In [1]: import numpy as np

In [2]: from numpy import linalg as LA

In [3]: np.set_printoptions(precision=2, suppress=True, linewidth=140, legacy="1.25")

In [4]: rng = np.random.default_rng(43879)

In [5]: F = np.triu(rng.random((3, 3)) < 0.8, 1).astype(int)

In [6]: F = F + F.T

In [7]: F
Out[7]: 
array([[0, 0, 1],
       [0, 0, 1],
       [1, 1, 0]])

In [8]: vals, vecs = LA.eigh(F)

In [9]: vec = np.array([0, 0, 3])

In [10]: print(np.round(vecs * np.abs(vals) @ vecs.T, 2) + 0)
[[0.71 0.71 0.  ]
 [0.71 0.71 0.  ]
 [0.   0.   1.41]]

In [11]: LA.eigvalsh(F[1:, 1:])
Out[11]: array([-1.,  1.])

In [12]: vecs * np.maximum(vals, 0) @ vecs.T
Out[12]: 
array([[0.35, 0.35, 0.5 ],
       [0.35, 0.35, 0.5 ],
       [0.5 , 0.5 , 0.71]])

In [13]: vec @ F @ vec
Out[13]: 0

In [14]: (np.sign(vecs[:, -1].round(6)) == np.sign(vecs[0, -1].round(6))).astype(int)
Out[14]: array([1, 1, 1])

In [15]: np.abs(F).sum(axis=1).max(), round(float(np.abs(vals).max()), 2)
Out[15]: (2, 1.41)

In [16]: vals, vecs = LA.eigvalsh(F)
---------------------------------------------------------------------------
ValueError                                Traceback (most recent call last)
Cell In[16], line 1
----> 1 vals, vecs = LA.eigvalsh(F)

ValueError: too many values to unpack (expected 2)

In [17]: vals, vecs = LA.eigh(F)

In [18]: print(np.round(vecs @ np.diag(vals) @ vecs.T, 2) + 0)
[[0. 0. 1.]
 [0. 0. 1.]
 [1. 1. 0.]]

In [19]: print(LA.svd(F, compute_uv=False))
[1.41 1.41 0.  ]

In [20]: np.abs(vecs[:, -1])
Out[20]: array([0.5 , 0.5 , 0.71])

In [21]: np.round(vecs.T @ F @ vecs, 2) + 0
Out[21]: 
array([[-1.41,  0.  ,  0.  ],
       [ 0.  ,  0.  ,  0.  ],
       [ 0.  ,  0.  ,  1.41]])

In [22]: np.round(vecs.T @ vecs, 2) + 0
Out[22]: 
array([[1., 0., 0.],
       [0., 1., 0.],
       [0., 0., 1.]])
